% python3 -q
>>> import numpy as np
>>> np.set_printoptions(precision=3, suppress=True, linewidth=140)
>>> E = np.loadtxt("out7.csv", delimiter=",")
>>> E
array([[-4.045,  4.069, -4.037],
       [-0.438,  0.484, -0.455],
       [ 1.403, -1.383,  1.354],
       [-1.663,  1.625, -1.651],
       [-1.953,  1.95 , -1.926],
       [ 1.512, -1.483,  1.464],
       [ 1.406, -1.425,  1.437],
       [-1.701,  1.615, -1.671],
       [ 0.866, -0.852,  0.884],
       [-1.633,  1.651, -1.633],
       [ 1.191, -1.215,  1.197],
       [-1.567,  1.52 , -1.547],
       [-2.63 ,  2.651, -2.623],
       [ 1.19 , -1.186,  1.181],
       [-2.589,  2.648, -2.64 ],
       [-0.15 ,  0.124, -0.111],
       [ 0.825, -0.828,  0.812],
       [-0.285,  0.294, -0.334],
       [ 0.14 , -0.136,  0.145],
       [-1.382,  1.377, -1.355],
       [ 0.7  , -0.696,  0.697],
       [ 0.054, -0.064,  0.064],
       [-4.801,  4.811, -4.817],
       [-1.505,  1.512, -1.526],
       [-1.52 ,  1.57 , -1.57 ],
       [ 2.235, -2.214,  2.174]])
>>> lab = E[:, 0] > np.median(E[:, 0])
>>> f = E[lab].mean(axis=0) - E[~lab].mean(axis=0)
>>> lab.astype(int)
array([0, 0, 1, 0, 0, 1, 1, 0, 1, 0, 1, 0, 0, 1, 0, 1, 1, 1, 1, 0, 1, 1, 0, 0, 0, 1])
>>> ((E - E.mean(axis=0)) @ f > 0).astype(int)
array([0, 1, 1, 0, 0, 1, 1, 0, 1, 0, 1, 0, 0, 1, 0, 1, 1, 1, 1, 0, 1, 1, 0, 0, 0, 1])
>>> np.round(np.linalg.norm(E, 2) / np.linalg.norm(E), 3)
np.float64(1.0)
>>> round(np.log10(np.linalg.cond(E)))
2
>>> theta = np.radians(135)
>>> R = np.eye(3)
>>> R[1, 1] = R[2, 2] = np.cos(theta)
>>> R[1, 2], R[2, 1] = -np.sin(theta), np.sin(theta)
>>> R
array([[ 1.   ,  0.   ,  0.   ],
       [ 0.   , -0.707, -0.707],
       [ 0.   ,  0.707, -0.707]])
>>> other = E @ R.T
>>> np.abs(other - E).max(axis=0)
array([ 0.   ,  4.807, 11.625])
>>> round(np.linalg.det(R), 3), round(np.trace(R), 3)
(np.float64(1.0), np.float64(-0.414))
>>> W0 = np.array([[1, 1], [-2, -1]])
>>> other = np.linalg.inv(W0)
>>> round(float(np.linalg.cond(W0)), 3)
6.854
>>> np.linalg.det(W0) * other
array([[-1., -1.],
       [ 2.,  1.]])
>>> np.linalg.inv(other)
array([[ 1.,  1.],
       [-2., -1.]])
>>> round(np.linalg.slogdet(W0)[0], 3)
np.float64(1.0)
>>> T = np.stack([W0, 5 * W0, W0[::-1]])
>>> np.einsum("bij,cij->bc", T, T)
array([[  7,  35,  -6],
       [ 35, 175, -30],
       [ -6, -30,   7]])
>>> np.linalg.det(T)
array([ 1., 25., -1.])
>>> np.linalg.matrix_rank(T.reshape(3, -1))
np.int64(2)
>>> Uu, s, Vt = np.linalg.svd(E)
>>> s
array([16.468,  0.115,  0.085])
>>> other = Uu[:, :1] @ np.diag(s[:1]) @ Vt[:1]
>>> np.round(np.linalg.norm(E - other, 2), 3), np.round(s[1], 3)
(np.float64(0.115), np.float64(0.115))
>>> np.round(np.linalg.norm(E - other) / np.linalg.norm(E), 3)
np.float64(0.009)
>>> np.round(np.abs(E - other).max(), 3)
np.float64(0.05)
>>> other = W0 / np.linalg.norm(W0, axis=1, keepdims=True)
>>> cov = other @ other.T
>>> cov[0]
array([ 1.   , -0.949])
>>> cov
array([[ 1.   , -0.949],
       [-0.949,  1.   ]])
>>> W0 @ W0
array([[-1,  0],
       [ 0, -1]])
>>> np.linalg.matrix_power(W0, 4)
array([[1, 0],
       [0, 1]])
>>> np.allclose(W0, W0.T)
False
>>> (W0 + W0.T) / 2
array([[ 1. , -0.5],
       [-0.5, -1. ]])
>>> m1 = np.load("arr.npy")
>>> m1
array([[2, 2, 2, 2],
       [2, 4, 4, 4],
       [2, 4, 6, 6],
       [2, 4, 6, 8]])
>>> m1 @ m1
array([[ 16,  28,  36,  40],
       [ 28,  52,  68,  76],
       [ 36,  68,  92, 104],
       [ 40,  76, 104, 120]])
>>> np.linalg.matrix_power(m1, 2)
array([[ 16,  28,  36,  40],
       [ 28,  52,  68,  76],
       [ 36,  68,  92, 104],
       [ 40,  76, 104, 120]])
>>> np.trace(m1)
np.int64(20)
>>> np.sort(np.abs(np.linalg.eigvals(m1)))
array([ 0.566,  0.852,  2.   , 16.582])
>>> feats = np.load("data.npy")
>>> feats
array([[  0.01 ,  -5.048,  -2.975,  -2.985],
       [ -0.005, -15.014,  -9.015,  -8.984],
       [ -0.003, -24.975, -15.01 , -15.015]])
>>> vec = np.array([0, 3, 0, 0])
>>> h = np.maximum(feats @ vec, 0)
>>> feats.T @ h
array([0., 0., 0., 0.])
>>> np.flatnonzero(h > 1e-9)
array([], dtype=int64)
>>> h
array([0., 0., 0.])
>>> np.maximum(feats @ (3 * vec), 0)
array([0., 0., 0.])
>>> np.tanh(feats @ vec)
array([-1., -1., -1.])
>>> feats * (h > 1e-9)[:, None]
array([[ 0., -0., -0., -0.],
       [-0., -0., -0., -0.],
       [-0., -0., -0., -0.]])
>>> data = np.loadtxt("dump.csv", delimiter=",")
>>> data
array([[4., 0., 0., 0.],
       [0., 4., 3., 3.],
       [0., 3., 4., 3.],
       [0., 3., 3., 4.]])
>>> rng = np.random.default_rng(426950)
>>> other = data + rng.integers(-2, 3, (4, 2)) @ rng.integers(-2, 3, (2, 4))
>>> other
array([[ 0.,  3., -5., -5.],
       [ 0.,  5.,  0.,  0.],
       [-2.,  3.,  6.,  5.],
       [ 0.,  2.,  6.,  7.]])
>>> np.abs(other - data).sum(axis=1)
array([17.,  7.,  6.,  7.])
>>> P = np.triu(np.array([[3, 0, 0, 2], [2, 0, 3, 2], [1, 3, 2, 2], [0, 3, 3, 1]]), 1) + np.eye(4)
>>> other = P @ data @ np.linalg.inv(P)
>>> other
array([[  4.,   6., -12.,  12.],
       [  0.,  19., -36.,  54.],
       [  0.,   9., -17.,  27.],
       [  0.,   3.,  -6.,  10.]])
>>> theta = np.radians(135)
>>> R = np.eye(4)
>>> R[3, 3] = R[2, 2] = np.cos(theta)
>>> R[3, 2], R[2, 3] = -np.sin(theta), np.sin(theta)
>>> R
array([[ 1.   ,  0.   ,  0.   ,  0.   ],
       [ 0.   ,  1.   ,  0.   ,  0.   ],
       [ 0.   ,  0.   , -0.707,  0.707],
       [ 0.   ,  0.   , -0.707, -0.707]])
>>> other = data @ R.T
>>> np.abs(other - data).max(axis=0)
array([0.   , 0.   , 4.707, 8.95 ])
>>> np.linalg.svd(data, compute_uv=False), np.linalg.svd(other, compute_uv=False)
(array([10.,  4.,  1.,  1.]), array([10.,  4.,  1.,  1.]))
>>> np.allclose(data @ data.T, other @ other.T)
True
>>> (np.linalg.matrix_power((data != 0) + (data.T != 0) + np.eye(4), 4) > 0).astype(int)
array([[1, 0, 0, 0],
       [0, 1, 1, 1],
       [0, 1, 1, 1],
       [0, 1, 1, 1]])
>>> np.sort(np.linalg.eigvals(data).real)
array([ 1.,  1.,  4., 10.])
>>> other = np.array([[0, 2, 2, 1], [2, 0, 2, 2], [1, 1, 2, 2], [2, 1, 0, 2]])
>>> F = other - other.T
>>> F
array([[ 0,  0,  1, -1],
       [ 0,  0,  1,  1],
       [-1, -1,  0,  2],
       [ 1, -1, -2,  0]])
>>> np.allclose(F, F.T)
False
>>> (F + F.T) / 2
array([[0., 0., 0., 0.],
       [0., 0., 0., 0.],
       [0., 0., 0., 0.],
       [0., 0., 0., 0.]])
>>> F @ F
array([[-2,  0,  2,  2],
       [ 0, -2, -2,  2],
       [ 2, -2, -6,  0],
       [ 2,  2,  0, -6]])
>>> np.linalg.matrix_power(F, 2)
array([[-2,  0,  2,  2],
       [ 0, -2, -2,  2],
       [ 2, -2, -6,  0],
       [ 2,  2,  0, -6]])
>>> np.allclose(F @ F.T, F.T @ F)
True
>>> np.trace(F)
np.int64(0)
>>> (F - F.T) / 2
array([[ 0.,  0.,  1., -1.],
       [ 0.,  0.,  1.,  1.],
       [-1., -1.,  0.,  2.],
       [ 1., -1., -2.,  0.]])
>>> np.sort(np.abs(np.linalg.eigvals(F)))
array([0.732, 0.732, 2.732, 2.732])
>>> np.round(np.abs(np.linalg.eigvals(F)).max(), 3)
np.float64(2.732)
